$ python -q
>>> import numpy as np
>>> from numpy import linalg as LA
>>> np.set_printoptions(precision=2, suppress=True, linewidth=140, floatmode="fixed")
>>> def tidy(a):
...     return np.round(a, 2) + 0
... 
>>> rng = np.random.default_rng(543)
>>> labels = rng.integers(0, 2, 4)
>>> A = (labels[:, None] == labels) * 3 + np.eye(4)
>>> A
array([[4.00, 0.00, 0.00, 3.00],
       [0.00, 4.00, 3.00, 0.00],
       [0.00, 3.00, 4.00, 0.00],
       [3.00, 0.00, 0.00, 4.00]])
>>> # symmetric, so the eigenvalues are real
>>> T = np.stack([A, -3 * A, A[::-1]])
>>> np.einsum("bij,cij->bc", T, T)
array([[ 100.00, -300.00,   96.00],
       [-300.00,  900.00, -288.00],
       [  96.00, -288.00,  100.00]])
>>> vec = np.ones(4)
>>> for _ in range(5):
...     vec = A @ vec
...     vec /= LA.norm(vec)
...     print(round(vec @ A @ vec, 2))
... 
7.0
7.0
7.0
7.0
7.0
>>> vec
array([0.50, 0.50, 0.50, 0.50])
>>> tidy(LA.eigvalsh(A)[-1])
np.float64(7.0)
>>> E = np.array([[0, 0, 0], [0, -1, 0], [0, 0, 2]])
>>> # triangular
>>> evals, V = LA.eigh(E)
>>> vec = np.array([1, 1, 1])
>>> tidy(vec @ E @ vec / (vec @ vec)), evals[0], evals[-1]
(np.float64(0.33), np.float64(-1.0), np.float64(2.0))
>>> vec @ E @ vec
np.int64(1)
>>> tidy(LA.eigvalsh(E[1:, 1:]))
array([-1.00,  2.00])
>>> mat = np.loadtxt("case17.csv", delimiter=",")
>>> mat
array([[ -2.00,  -2.00,  -2.00,  -2.00,  -2.00],
       [ -2.00,  -4.00,  -4.00,  -4.00,  -4.00],
       [ -2.00,  -4.00,  -6.00,  -6.00,  -6.00],
       [ -2.00,  -4.00,  -6.00,  -8.00,  -8.00],
       [ -2.00,  -4.00,  -6.00,  -8.00, -10.00]])
>>> # equal to its transpose
>>> vec = np.array([1, 3, 1, 1, 5])
>>> np.sign((mat @ vec).round(6))
array([-1.00, -1.00, -1.00, -1.00, -1.00])
>>> Q, _ = LA.qr(np.array([[-1.8, 1.5, -0.5, -0.9],
...     [-1.5, -0.1, 1.2, 0.1],
...     [0.2, -0.2, -0.5, -0.3],
...     [-1.4, -0.4, -0.1, 1.0]]))
>>> data = -2 * Q
>>> tidy(data)
array([[ 1.32, -1.46,  0.34,  0.11],
       [ 1.10,  0.73, -1.32,  0.72],
       [-0.15,  0.21,  0.94,  1.75],
       [ 1.02,  1.13,  1.12, -0.65]])
>>> labels = rng.permutation(4)
>>> A2 = data[:, labels] * rng.choice([-1, 1], 4)
>>> tidy(A2)
array([[-0.34,  1.46,  0.11, -1.32],
       [ 1.32, -0.73,  0.72, -1.10],
       [-0.94, -0.21,  1.75,  0.15],
       [-1.12, -1.13, -0.65, -1.02]])
>>> left, _, vt = LA.svd(data.T @ A2)
>>> tidy(left @ vt)
array([[ 0.00,  0.00,  0.00, -1.00],
       [ 0.00, -1.00,  0.00,  0.00],
       [-1.00,  0.00,  0.00,  0.00],
       [ 0.00,  0.00,  1.00,  0.00]])
>>> J = np.load("mat.npy")
>>> J
array([[-2.73, 14.02,  7.31,  8.00],
       [-3.19,  6.44,  3.14,  8.00],
       [-2.30,  5.01,  2.22,  8.00],
       [-2.75, 12.03,  4.95,  8.00],
       [-4.40, -1.41, -3.25,  8.00],
       [-4.29,  5.49,  4.71,  8.00],
       [-2.88,  6.65,  1.30,  8.00],
       [-4.66, -0.09,  1.18,  8.00],
       [-2.31,  9.82,  2.30,  8.00],
       [-2.30,  1.63,  0.05,  8.00],
       [-2.97,  2.34,  0.14,  8.00],
       [-3.39, -0.13, -2.01,  8.00],
       [-2.29, -0.52, -3.01,  8.00],
       [-1.50,  9.96,  3.66,  8.00],
       [-2.75, 11.37,  5.81,  8.00],
       [-3.12,  7.49,  3.42,  8.00],
       [-2.13, 11.70,  7.17,  8.00],
       [-4.37,  1.78,  0.25,  8.00],
       [-2.23,  6.78,  1.27,  8.00],
       [-3.03, 13.85,  7.63,  8.00],
       [-4.05,  2.16, -1.27,  8.00],
       [-1.40, 11.15,  4.50,  8.00],
       [-2.14,  2.89,  1.51,  8.00],
       [-2.31,  4.66, -3.13,  8.00],
       [-2.78,  5.69,  1.49,  8.00]])
>>> A2 = J + rng.integers(-2, 3, (25, 2)) @ rng.integers(-2, 3, (2, 4))
>>> tidy(A2)
array([[-5.73, 14.02,  9.31,  2.00],
       [-1.19,  6.44,  3.14,  4.00],
       [-5.30,  5.01,  4.22,  2.00],
       [-0.75, 12.03,  4.95,  4.00],
       [-8.40, -1.41, -2.25, 10.00],
       [ 0.71,  5.49,  2.71, 10.00],
       [ 1.12,  6.65, -0.70, 12.00],
       [-0.66, -0.09, -0.82, 12.00],
       [ 3.69,  9.82,  0.30,  8.00],
       [-6.30,  1.63,  1.05, 10.00],
       [ 2.03,  2.34, -1.86, 10.00],
       [-3.39, -0.13, -2.01,  8.00],
       [-4.29, -0.52, -1.01,  0.00],
       [-7.50,  9.96,  5.66,  8.00],
       [-6.75, 11.37,  6.81, 10.00],
       [-8.12,  7.49,  5.42,  6.00],
       [-2.13, 11.70,  6.17, 14.00],
       [-2.37,  1.78,  0.25,  4.00],
       [-2.23,  6.78,  2.27,  2.00],
       [-2.03, 13.85,  6.63, 12.00],
       [-1.05,  2.16, -2.27,  8.00],
       [-4.40, 11.15,  6.50,  2.00],
       [-4.14,  2.89,  3.51,  0.00],
       [-4.31,  4.66, -3.13, 12.00],
       [-8.78,  5.69,  3.49,  8.00]])
>>> np.abs(A2 - J).sum(axis=1)
array([11.00,  6.00, 11.00,  6.00,  7.00,  9.00, 10.00, 10.00,  8.00,  7.00,  9.00,  0.00, 12.00,  8.00,  7.00,  9.00,  7.00,  6.00,  7.00,
        6.00,  4.00, 11.00, 12.00,  6.00,  8.00])
>>> LA.matrix_rank(A2 - J, tol=1e-8)
np.int64(2)
>>> tidy(LA.svd(A2 - J, compute_uv=False))
array([23.37, 16.75,  0.00,  0.00])
